>>> import numpy as np
>>> import numpy.linalg as la
>>> np.set_printoptions(precision=2, suppress=True, linewidth=120)
>>> rnd = lambda a: np.round(a, 2) + 0
>>> m1 = np.loadtxt("run13.csv", delimiter=",")
>>> print(m1)
[[  3.   4.   5.   6.   7.   8.   9.  10.  11.  12.  13.]
 [ 14.  15.  16.  17.  18.  19.  20.  21.  22.  23.  24.]
 [ 25.  26.  27.  28.  29.  30.  31.  32.  33.  34.  35.]
 [ 36.  37.  38.  39.  40.  41.  42.  43.  44.  45.  46.]
 [ 47.  48.  49.  50.  51.  52.  53.  54.  55.  56.  57.]
 [ 58.  59.  60.  61.  62.  63.  64.  65.  66.  67.  68.]
 [ 69.  70.  71.  72.  73.  74.  75.  76.  77.  78.  79.]
 [ 80.  81.  82.  83.  84.  85.  86.  87.  88.  89.  90.]
 [ 91.  92.  93.  94.  95.  96.  97.  98.  99. 100. 101.]
 [102. 103. 104. 105. 106. 107. 108. 109. 110. 111. 112.]
 [113. 114. 115. 116. 117. 118. 119. 120. 121. 122. 123.]
 [124. 125. 126. 127. 128. 129. 130. 131. 132. 133. 134.]
 [135. 136. 137. 138. 139. 140. 141. 142. 143. 144. 145.]]
>>> A2 = m1 / la.norm(m1, axis=1, keepdims=True)
>>> cov = A2 @ A2.T
>>> print((cov - 2 * np.eye(13)).round(6).argmax(axis=1))
[ 1  2  3  4  5  6  7  8  9 10 11 12 11]
>>> rnd(np.degrees(np.arccos(np.clip(cov[6, 5], -1, 1))))
np.float64(0.43)
>>> np.argwhere(np.triu(np.abs(cov) > 0.95, 1))
array([[ 0,  1],
       [ 0,  2],
       [ 0,  3],
       [ 0,  4],
       [ 1,  2],
       [ 1,  3],
       [ 1,  4],
       [ 1,  5],
       [ 1,  6],
       [ 1,  7],
       [ 1,  8],
       [ 1,  9],
       [ 1, 10],
       [ 1, 11],
       [ 1, 12],
       [ 2,  3],
       [ 2,  4],
       [ 2,  5],
       [ 2,  6],
       [ 2,  7],
       [ 2,  8],
       [ 2,  9],
       [ 2, 10],
       [ 2, 11],
       [ 2, 12],
       [ 3,  4],
       [ 3,  5],
       [ 3,  6],
       [ 3,  7],
       [ 3,  8],
       [ 3,  9],
       [ 3, 10],
       [ 3, 11],
       [ 3, 12],
       [ 4,  5],
       [ 4,  6],
       [ 4,  7],
       [ 4,  8],
       [ 4,  9],
       [ 4, 10],
       [ 4, 11],
       [ 4, 12],
       [ 5,  6],
       [ 5,  7],
       [ 5,  8],
       [ 5,  9],
       [ 5, 10],
       [ 5, 11],
       [ 5, 12],
       [ 6,  7],
       [ 6,  8],
       [ 6,  9],
       [ 6, 10],
       [ 6, 11],
       [ 6, 12],
       [ 7,  8],
       [ 7,  9],
       [ 7, 10],
       [ 7, 11],
       [ 7, 12],
       [ 8,  9],
       [ 8, 10],
       [ 8, 11],
       [ 8, 12],
       [ 9, 10],
       [ 9, 11],
       [ 9, 12],
       [10, 11],
       [10, 12],
       [11, 12]])
